% python3 -q
>>> import numpy as np
>>> np.set_printoptions(suppress=True, linewidth=140)
>>> M2 = np.array([[-3], [-6], [-9], [0], [-1], [-2], [9]])
>>> basis = np.array([[0, 2, -1, -3, -2, -2, 0, -3, 3, 1]])
>>> rng = np.random.default_rng(387)
>>> K = M2 @ basis + 0.3 * rng.normal(size=(7, 10))
>>> K.round(3)
array([[ -0.625,  -5.566,   3.112,   8.698,   5.942,   6.392,   0.155,   9.017,  -8.988,  -2.532],
       [  0.032, -11.636,   5.863,  18.105,  11.891,  12.311,   0.026,  17.917, -17.883,  -6.332],
       [ -0.037, -17.989,   9.128,  26.416,  18.754,  17.761,   0.493,  26.81 , -27.329,  -8.501],
       [ -0.149,  -0.044,   0.176,   0.741,   0.071,  -0.541,   0.643,   0.048,  -0.038,  -0.177],
       [  0.181,  -2.494,   1.275,   3.336,   1.986,   2.173,   0.121,   3.512,  -3.363,  -1.124],
       [  0.457,  -3.614,   2.235,   5.545,   3.647,   3.547,   0.193,   5.856,  -6.34 ,  -1.672],
       [  0.187,  17.797,  -9.443, -27.31 , -17.569, -17.695,  -0.603, -27.227,  27.109,   9.474]])
>>> left, sig, VT = np.linalg.svd(K)
>>> np.argmax(sig[:-1] / (sig[1:] + 1e-6)) + 1
np.int64(1)
>>> sig.round(3)
array([93.183,  1.527,  1.229,  0.943,  0.831,  0.484,  0.214])
>>> M2 = left[:, :1] @ np.diag(sig[:1]) @ VT[:1]
>>> round(np.abs(K - M2).max(), 3)
np.float64(0.721)
>>> [round(float(x), 3) for x in np.linalg.svd(K, compute_uv=False)[:3]]
[93.183, 1.527, 1.229]
>>> np.linalg.matrix_rank(K, rtol=0.1)
np.int64(1)
>>> f = np.array([-3, 3, -6])
>>> np.round(np.convolve(K[6], f), 3)
array([  -0.561,  -52.829,   80.599,  -53.182,   27.438,  164.239,   54.135,  186.045, -159.391,  216.266, -134.232,  -56.845])
>>> np.round(np.polyval(f, K[6]), 3)
array([   -5.544,  -902.782,  -301.868, -2325.399,  -984.693,  -998.474,    -8.898, -2311.594, -2129.376,  -246.856])
>>> M2 = K + rng.integers(-2, 3, (7, 1)) @ rng.integers(-2, 3, (1, 10))
>>> M2.round(3)
array([[ -2.625,  -1.566,   5.112,   4.698,   5.942,   2.392,  -3.845,   7.017,  -4.988,  -6.532],
       [ -1.968,  -7.636,   7.863,  14.105,  11.891,   8.311,  -3.974,  15.917, -13.883, -10.332],
       [  1.963, -21.989,   7.128,  30.416,  18.754,  21.761,   4.493,  28.81 , -31.329,  -4.501],
       [ -0.149,  -0.044,   0.176,   0.741,   0.071,  -0.541,   0.643,   0.048,  -0.038,  -0.177],
       [  1.181,  -4.494,   0.275,   5.336,   1.986,   4.173,   2.121,   4.512,  -5.363,   0.876],
       [ -0.543,  -1.614,   3.235,   3.545,   3.647,   1.547,  -1.807,   4.856,  -4.34 ,  -3.672],
       [  1.187,  15.797, -10.443, -25.31 , -17.569, -15.695,   1.397, -26.227,  25.109,  11.474]])
>>> np.abs(M2 - K).sum(axis=1)
array([30., 30., 30.,  0., 15., 15., 15.])
>>> np.round(np.linalg.svd(M2 - K, compute_uv=False), 3) + 0
array([20.125,  0.   ,  0.   ,  0.   ,  0.   ,  0.   ,  0.   ])
>>> A = np.load("a.npy")
>>> A
array([[ -4,   4,   3,   3,   2,   0,   8],
       [ -2,  -1,  -2,   2,  11,   3,  12],
       [ -7,  -1,   1,  -5,  16,   9,  13],
       [ -4,   0,  -3, -12,  20,   3,   7],
       [  5,  -5,   3, -14,  14,  -1,  14],
       [  6,   4,   7, -16,  20,  -7,  18],
       [ -2,   5,   0, -14,  11,  -3,  10],
       [ -4,  -4,   4, -12,  15,  -6,   4],
       [  5, -10,   5,  -3,   8,  -9,  10],
       [ 12, -12,   8,  -5,   3,  -9,  13],
       [  9, -11,   7,  -4,   7,  -1,   9],
       [ 11, -19,   3,  -2,   7,   5,   3],
       [  7, -17,  -2,  -2,  16,  12,  -3],
       [  9, -11,  -9,  -6,  22,  12, -12],
       [ 15, -11,  -8,  -6,  27,   9, -14],
       [ 14, -20, -12, -11,  20,  17, -13],
       [ 16, -15, -11,  -3,  19,  11, -16],
       [ 14, -16,  -2,   6,  20,   3, -13],
       [  5, -21,   0,   0,  11,  11, -19],
       [  5, -15,   4,  -1,   7,   7, -22],
       [  0, -19,   1,  -4,  13,  10, -29],
       [  1, -26,  -8,  -8,   5,   3, -26],
       [ -1, -26,  -6, -17,   8,   9, -19],
       [  5, -25, -13, -10,  -1,   4, -22],
       [  6, -27, -15,  -2,   3,   6, -13],
       [ -3, -22, -11,   1,  -2,   3,  -6],
       [  1, -20,  -8,  -1,  -4,   1, -11],
       [ -3, -21,   1,  -5,  -8,  -8, -15],
       [ -1, -26,   5,   0, -10,  -8, -13],
       [ -7, -26,  10,   1, -13,   1, -20],
       [-15, -17,  11,  -7,  -5,   2, -21],
       [-19, -20,   9,  -7,   4,   9, -17],
       [-14, -17,  12, -12,  -2,   1, -10],
       [ -6, -26,  12,  -9,  -7,   7,  -8],
       [-11, -18,  21,  -8,   1,  -2,  -7],
       [ -3, -10,  29,  -8,  -2,  -1,  -2]])
>>> P = A @ np.linalg.solve(A.T @ A, A.T)
>>> np.round(P @ A[:, 0], 3) + 0
array([ -4.,  -2.,  -7.,  -4.,   5.,   6.,  -2.,  -4.,   5.,  12.,   9.,  11.,   7.,   9.,  15.,  14.,  16.,  14.,   5.,   5.,   0.,   1.,
        -1.,   5.,   6.,  -3.,   1.,  -3.,  -1.,  -7., -15., -19., -14.,  -6., -11.,  -3.])
>>> np.round(np.linalg.eigvalsh(P), 3) + 0
array([0., 0., 0., 0., 0., 0., 0., 0., 0., 0., 0., 0., 0., 0., 0., 0., 0., 0., 0., 0., 0., 0., 0., 0., 0., 0., 0., 0., 0., 1., 1., 1., 1.,
       1., 1., 1.])
>>> np.allclose(P @ P, P)
True
>>> np.linalg.matrix_rank(np.eye(36) - P)
np.int64(29)
>>> round(float(np.trace(P)), 3)
7.0
>>> m1 = np.load("w.npy")
>>> m1
array([[ 0,  0,  0,  0],
       [ 0, -5,  0,  0],
       [ 0,  0,  8,  0],
       [ 0,  0,  0,  6]])
>>> m1[:, 1] @ m1[:, 2]
np.int64(0)
>>> np.round(np.linalg.svd(m1, compute_uv=False), 3)
array([8., 6., 5., 0.])
>>> np.round(np.linalg.pinv(m1), 3)
array([[ 0.   ,  0.   ,  0.   ,  0.   ],
       [ 0.   , -0.2  ,  0.   ,  0.   ],
       [ 0.   ,  0.   ,  0.125,  0.   ],
       [ 0.   ,  0.   ,  0.   ,  0.167]])
>>> m1 @ m1
array([[ 0,  0,  0,  0],
       [ 0, 25,  0,  0],
       [ 0,  0, 64,  0],
       [ 0,  0,  0, 36]])
>>> np.linalg.matrix_rank(m1 - m1[0, 0] * np.eye(4))
np.int64(3)
>>> try:
...     np.linalg.inv(m1)
... except np.linalg.LinAlgError as e:
...     print("failed:", e)
... 
failed: Singular matrix
>>> np.round(np.sort(np.linalg.eigvals(m1)), 3)
array([-5.,  0.,  6.,  8.])
>>> [int(np.linalg.matrix_rank(np.linalg.matrix_power(m1, p))) for p in range(1, 5)]
[3, 3, 3, 3]
>>> m1 @ m1
array([[ 0,  0,  0,  0],
       [ 0, 25,  0,  0],
       [ 0,  0, 64,  0],
       [ 0,  0,  0, 36]])
>>> np.round(np.sort(np.linalg.eigvals(m1).real), 3)
array([-5.,  0.,  6.,  8.])
>>> np.flatnonzero(np.linalg.matrix_power((m1 != 0) + (m1.T != 0) + np.eye(4), 4)[2])
array([2])
>>> np.round(np.linalg.det(m1), 3)
np.float64(0.0)
>>> F = np.loadtxt("case0.csv", delimiter=",")
>>> F
array([[5., 4., 0., 0., 0., 0., 0., 0., 0.],
       [4., 0., 4., 0., 0., 0., 0., 0., 0.],
       [0., 4., 2., 4., 0., 0., 0., 0., 0.],
       [0., 0., 4., 1., 4., 0., 0., 0., 0.],
       [0., 0., 0., 4., 5., 4., 0., 0., 0.],
       [0., 0., 0., 0., 4., 1., 4., 0., 0.],
       [0., 0., 0., 0., 0., 4., 0., 4., 0.],
       [0., 0., 0., 0., 0., 0., 4., 3., 4.],
       [0., 0., 0., 0., 0., 0., 0., 4., 0.]])
>>> z = rng.permutation(9)
>>> z
array([5, 1, 3, 7, 0, 6, 8, 2, 4])
>>> M2 = F[z][:, z]
>>> M2
array([[1., 0., 0., 0., 0., 4., 0., 0., 4.],
       [0., 0., 0., 0., 4., 0., 0., 4., 0.],
       [0., 0., 1., 0., 0., 0., 0., 4., 4.],
       [0., 0., 0., 3., 0., 4., 4., 0., 0.],
       [0., 4., 0., 0., 5., 0., 0., 0., 0.],
       [4., 0., 0., 4., 0., 0., 0., 0., 0.],
       [0., 0., 0., 4., 0., 0., 0., 0., 0.],
       [0., 4., 4., 0., 0., 0., 0., 2., 0.],
       [4., 0., 4., 0., 0., 0., 0., 0., 5.]])
>>> np.round(np.sort(np.abs(np.linalg.eigvals(M2))), 3)
array([1.289, 1.997, 2.758, 4.757, 5.236, 6.028, 7.343, 8.226, 9.988])
>>> np.allclose(M2, F)
False
>>> data = np.loadtxt("data.csv", delimiter=",")
>>> data.round(3)
array([[ 0.319,  0.045, -0.094, -0.039,  0.225, -0.651,  0.608, -0.172, -0.257, -0.502],
       [ 0.045, -0.749,  0.163, -0.152, -0.346,  0.646, -0.019,  0.414, -0.703,  0.452],
       [-0.094,  0.163, -0.658,  0.262,  0.26 ,  0.262,  0.665, -0.445, -0.001, -0.545],
       [-0.039, -0.152,  0.262,  1.106, -0.472,  0.44 ,  0.614, -0.305, -0.124, -0.144],
       [ 0.225, -0.346,  0.26 , -0.472, -1.074,  0.034,  0.557,  0.241,  0.4  ,  0.096],
       [-0.651,  0.646,  0.262,  0.44 ,  0.034,  0.227, -0.306,  0.241, -0.699,  0.773],
       [ 0.608, -0.019,  0.665,  0.614,  0.557, -0.306, -0.65 , -0.353, -0.488, -0.244],
       [-0.172,  0.414, -0.445, -0.305,  0.241,  0.241, -0.353, -0.226,  0.61 , -0.117],
       [-0.257, -0.703, -0.001, -0.124,  0.4  , -0.699, -0.488,  0.61 ,  0.495,  0.209],
       [-0.502,  0.452, -0.545, -0.144,  0.096,  0.773, -0.244, -0.117,  0.209,  0.21 ]])
>>> M2 = data + rng.integers(-2, 3, (10, 7)) @ rng.integers(-2, 3, (7, 10))
>>> M2.round(3)
array([[  1.319,   1.045,  -1.094,  18.961,   4.225,   3.349,   0.608,  -2.172,   2.743,  -3.502],
       [ -3.955,  -4.749,  -1.837,   1.848,   0.654,  -5.354,  -7.019,   6.414,  -3.703,   3.452],
       [  3.906,   8.163,  -1.658,  -2.738,   6.26 ,  -0.738,   1.665,  -0.445,  -3.001,   1.455],
       [  5.961,   1.848,  -1.738,   3.106,   4.528,   0.44 ,  -1.386,  -0.305,  -0.124,  -2.144],
       [ -8.775,   7.654,   3.26 ,  -0.472,  -6.074,  -3.966,  -0.443,   8.241, -10.6  ,  11.096],
       [  5.349,  -4.354,  -2.738,  -2.56 ,   1.034,  -3.773,  -3.306,  -0.759,   4.301,  -1.227],
       [-12.392,  -8.019,   2.665,  -0.386,  -6.443,  -0.306,   6.35 ,  -1.353,   2.512,  -1.244],
       [ -0.172,   4.414,   0.555, -15.305,  -0.759,  -2.759,  -1.353,   3.774,  -6.39 ,   3.883],
       [ -3.257, -10.703,   0.999,  -0.124,  -4.6  ,   0.301,  -6.488,  -0.39 ,   4.495,  -0.791],
       [ -3.502,  -8.548,   1.455,  -6.144,  -4.904,   4.773,   0.756,  -5.117,   6.209,  -3.79 ]])
>>> np.round(np.linalg.svd(M2 - data, compute_uv=False), 3) + 0
array([30.989, 27.727, 22.81 , 15.814,  7.333,  4.228,  2.413,  0.   ,  0.   ,  0.   ])
>>> np.round(M2 - data, 3)
array([[  1.,   1.,  -1.,  19.,   4.,   4.,   0.,  -2.,   3.,  -3.],
       [ -4.,  -4.,  -2.,   2.,   1.,  -6.,  -7.,   6.,  -3.,   3.],
       [  4.,   8.,  -1.,  -3.,   6.,  -1.,   1.,   0.,  -3.,   2.],
       [  6.,   2.,  -2.,   2.,   5.,   0.,  -2.,   0.,   0.,  -2.],
       [ -9.,   8.,   3.,   0.,  -5.,  -4.,  -1.,   8., -11.,  11.],
       [  6.,  -5.,  -3.,  -3.,   1.,  -4.,  -3.,  -1.,   5.,  -2.],
       [-13.,  -8.,   2.,  -1.,  -7.,   0.,   7.,  -1.,   3.,  -1.],
       [  0.,   4.,   1., -15.,  -1.,  -3.,  -1.,   4.,  -7.,   4.],
       [ -3., -10.,   1.,   0.,  -5.,   1.,  -6.,  -1.,   4.,  -1.],
       [ -3.,  -9.,   2.,  -6.,  -5.,   4.,   1.,  -5.,   6.,  -4.]])
>>> left, sig, VT = np.linalg.svd(data)
>>> sig.round(3) + 0
array([2., 2., 2., 2., 1., 1., 1., 0., 0., 0.])
>>> np.argmax(sig[:-1] / (sig[1:] + 1e-6)) + 1
np.int64(7)
>>> M2 = left[:, :7] @ np.diag(sig[:7]) @ VT[:7]
>>> np.linalg.matrix_rank(data, rtol=0.05)
np.int64(7)
>>> round(float(np.abs(data - M2).max()), 3)
0.0
>>> np.linalg.matrix_rank(M2)
np.int64(7)
>>> np.round(np.trace(np.linalg.pinv(data) @ data), 3)
np.float64(7.0)
>>> np.unique(data.round(6), axis=0).shape
(10, 10)
>>> np.linalg.lstsq(data[:-1].T, data[-1])[2]
np.int32(7)
>>> np.round(data @ np.linalg.pinv(data) @ data, 3)
array([[ 0.319,  0.045, -0.094, -0.039,  0.225, -0.651,  0.608, -0.172, -0.257, -0.502],
       [ 0.045, -0.749,  0.163, -0.152, -0.346,  0.646, -0.019,  0.414, -0.703,  0.452],
       [-0.094,  0.163, -0.658,  0.262,  0.26 ,  0.262,  0.665, -0.445, -0.001, -0.545],
       [-0.039, -0.152,  0.262,  1.106, -0.472,  0.44 ,  0.614, -0.305, -0.124, -0.144],
       [ 0.225, -0.346,  0.26 , -0.472, -1.074,  0.034,  0.557,  0.241,  0.4  ,  0.096],
       [-0.651,  0.646,  0.262,  0.44 ,  0.034,  0.227, -0.306,  0.241, -0.699,  0.773],
       [ 0.608, -0.019,  0.665,  0.614,  0.557, -0.306, -0.65 , -0.353, -0.488, -0.244],
       [-0.172,  0.414, -0.445, -0.305,  0.241,  0.241, -0.353, -0.226,  0.61 , -0.117],
       [-0.257, -0.703, -0.001, -0.124,  0.4  , -0.699, -0.488,  0.61 ,  0.495,  0.209],
       [-0.502,  0.452, -0.545, -0.144,  0.096,  0.773, -0.244, -0.117,  0.209,  0.21 ]])
>>> np.round((data + data.T) / 2, 3)
array([[ 0.319,  0.045, -0.094, -0.039,  0.225, -0.651,  0.608, -0.172, -0.257, -0.502],
       [ 0.045, -0.749,  0.163, -0.152, -0.346,  0.646, -0.019,  0.414, -0.703,  0.452],
       [-0.094,  0.163, -0.658,  0.262,  0.26 ,  0.262,  0.665, -0.445, -0.001, -0.545],
       [-0.039, -0.152,  0.262,  1.106, -0.472,  0.44 ,  0.614, -0.305, -0.124, -0.144],
       [ 0.225, -0.346,  0.26 , -0.472, -1.074,  0.034,  0.557,  0.241,  0.4  ,  0.096],
       [-0.651,  0.646,  0.262,  0.44 ,  0.034,  0.227, -0.306,  0.241, -0.699,  0.773],
       [ 0.608, -0.019,  0.665,  0.614,  0.557, -0.306, -0.65 , -0.353, -0.488, -0.244],
       [-0.172,  0.414, -0.445, -0.305,  0.241,  0.241, -0.353, -0.226,  0.61 , -0.117],
       [-0.257, -0.703, -0.001, -0.124,  0.4  , -0.699, -0.488,  0.61 ,  0.495,  0.209],
       [-0.502,  0.452, -0.545, -0.144,  0.096,  0.773, -0.244, -0.117,  0.209,  0.21 ]])
>>> data.inv()
Traceback (most recent call last):
  File "<python-input-69>", line 1, in <module>
    data.inv()
    ^^^^^^^^
AttributeError: 'numpy.ndarray' object has no attribute 'inv'
>>> np.round(np.trace(data), 3)
np.float64(-1.0)
>>> assert data == data.T
Traceback (most recent call last):
  File "<python-input-71>", line 1, in <module>
    assert data == data.T
           ^^^^^^^^^^^^^^
ValueError: The truth value of an array with more than one element is ambiguous. Use a.any() or a.all()
>>> rk = np.linalg.matrix_rank(data)
>>> rk
np.int64(7)
>>> ns = np.linalg.svd(data)[2][rk:].T
>>> [int(np.linalg.matrix_rank(data[:i])) for i in range(1, len(data) + 1)]
[1, 2, 3, 4, 5, 6, 7, 7, 7, 7]
>>> ns.shape
(10, 3)
>>> [int(np.linalg.matrix_rank(data[:, :j + 1])) for j in range(10)]
[1, 2, 3, 4, 5, 6, 7, 7, 7, 7]
>>> X = np.load("x.npy")
>>> X
array([[0, 0, 0, 0, 0, 0, 1, 0, 0, 0, 0],
       [0, 0, 0, 1, 0, 0, 0, 0, 0, 0, 0],
       [0, 0, 0, 0, 0, 0, 0, 0, 0, 0, 1],
       [0, 0, 1, 0, 0, 0, 0, 0, 0, 0, 0],
       [0, 0, 0, 0, 0, 0, 0, 0, 1, 0, 0],
       [0, 1, 0, 0, 0, 0, 0, 0, 0, 0, 0],
       [0, 0, 0, 0, 1, 0, 0, 0, 0, 0, 0],
       [0, 0, 0, 0, 0, 0, 0, 1, 0, 0, 0],
       [0, 0, 0, 0, 0, 1, 0, 0, 0, 0, 0],
       [1, 0, 0, 0, 0, 0, 0, 0, 0, 0, 0],
       [0, 0, 0, 0, 0, 0, 0, 0, 0, 1, 0]])
>>> left, sig, VT = np.linalg.svd(data)
>>> vecs = VT[:(sig > 1e-8).sum()]
>>> x0 = data[6] + 3 * data[9] + rng.integers(2) * np.eye(10)[2]
>>> x0.round(3)
array([-0.897,  1.336, -0.971,  0.183,  0.846,  2.014, -1.383, -0.706,  0.138,  0.385])
>>> np.linalg.matrix_rank(np.vstack([data, x0]))
np.int64(7)
